>>> import numpy as np
>>> from numpy import linalg as LA
>>> np.set_printoptions(precision=3, suppress=True, linewidth=140, floatmode="fixed")
>>> K = np.load("mat.npy")
>>> K
array([[-1.000,  1.000,  0.000,  0.000],
       [ 0.000, -1.000,  1.000,  0.000],
       [ 0.000,  0.000, -1.000,  1.000],
       [ 0.000,  0.000,  0.000, -1.000]])
>>> C2 = K.T @ K
>>> LA.svd(K, compute_uv=False) ** 2
array([3.532, 2.347, 1.000, 0.121])
>>> x = np.array([2, -2, 0, 3])
>>> rhs = K @ x
>>> rhs
array([-4.000,  2.000,  3.000, -3.000])
>>> LA.solve(K, -2 * rhs)
array([-4.000,  4.000, -0.000, -6.000])
>>> LA.solve(K, rhs)
array([ 2.000, -2.000, -0.000,  3.000])
>>> X = np.load("arr.npy")
>>> X
array([[ -7.008,  -8.015,  -7.984,  -6.920, -21.905,  -6.951],
       [  7.007, -16.007, -15.993,   6.937,  -2.035,   7.052],
       [  0.116,  15.950,  16.038,  -0.083,  15.935,  -0.030],
       [  8.972,   8.021,   8.010,   8.954,  26.117,   9.049],
       [  0.977,  13.991,  14.025,   0.936,  15.934,   1.076],
       [  2.944,  16.058,  15.932,   2.949,  22.020,   3.050]])
>>> C2 = X.T @ X
>>> np.allclose(C2, C2.T)
True
>>> np.diag(C2)
array([ 188.342, 1092.811, 1091.427,  185.762, 2158.765,  190.393])
>>> LA.svd(X, compute_uv=False) ** 2
array([4073.012,  834.432,    0.036,    0.014,    0.004,    0.002])
>>> round(np.trace(C2), 3), round(float((X ** 2).sum()), 3)
(np.float64(4907.499), 4907.499)
>>> (X @ X.T).shape
(6, 6)
>>> LA.eigvalsh(C2)[::-1]
array([4073.012,  834.432,    0.036,    0.014,    0.004,    0.002])
>>> B = np.array([[-1, -3, 3], [0, 2, -2], [1, 0, -3]])
>>> J = B + B.T
>>> J
array([[-2, -3,  4],
       [-3,  4, -2],
       [ 4, -2, -6]])
>>> O = J.astype(float).copy()
>>> for j in range(3):
...     O[:, j] -= O[:, :j] @ (O[:, :j].T @ O[:, j])
...     O[:, j] /= LA.norm(O[:, j])
... 
>>> np.round(O.T @ J, 3) + 0
array([[ 5.385, -2.600, -4.828],
       [ 0.000,  4.716, -4.358],
       [ 0.000,  0.000,  3.701]])
>>> np.round(O.T @ O, 3) + 0
array([[1.000, 0.000, 0.000],
       [0.000, 1.000, 0.000],
       [0.000, 0.000, 1.000]])
>>> x = np.array([1, -2, -3])
>>> h1 = np.maximum(J @ x, 0)
>>> np.maximum(J @ (3 * x), 0)
array([ 0,  0, 78])
>>> h1
array([ 0,  0, 26])
>>> np.maximum(J @ x, 0) - np.maximum(-J @ x, 0)
array([-8, -5, 26])
>>> J * (h1 > 1e-9)[:, None]
array([[ 0,  0,  0],
       [ 0,  0,  0],
       [ 4, -2, -6]])
>>> C2 = J.T @ J
>>> np.trace(C2), (J ** 2).sum()
(np.int64(114), np.int64(114))
>>> (J @ J.T).shape
(3, 3)
>>> LA.eigvalsh(C2)[::-1]
array([71.801, 39.048,  3.152])
>>> LA.matrix_rank(C2)
np.int64(3)
>>> np.allclose(C2, C2.T)
True
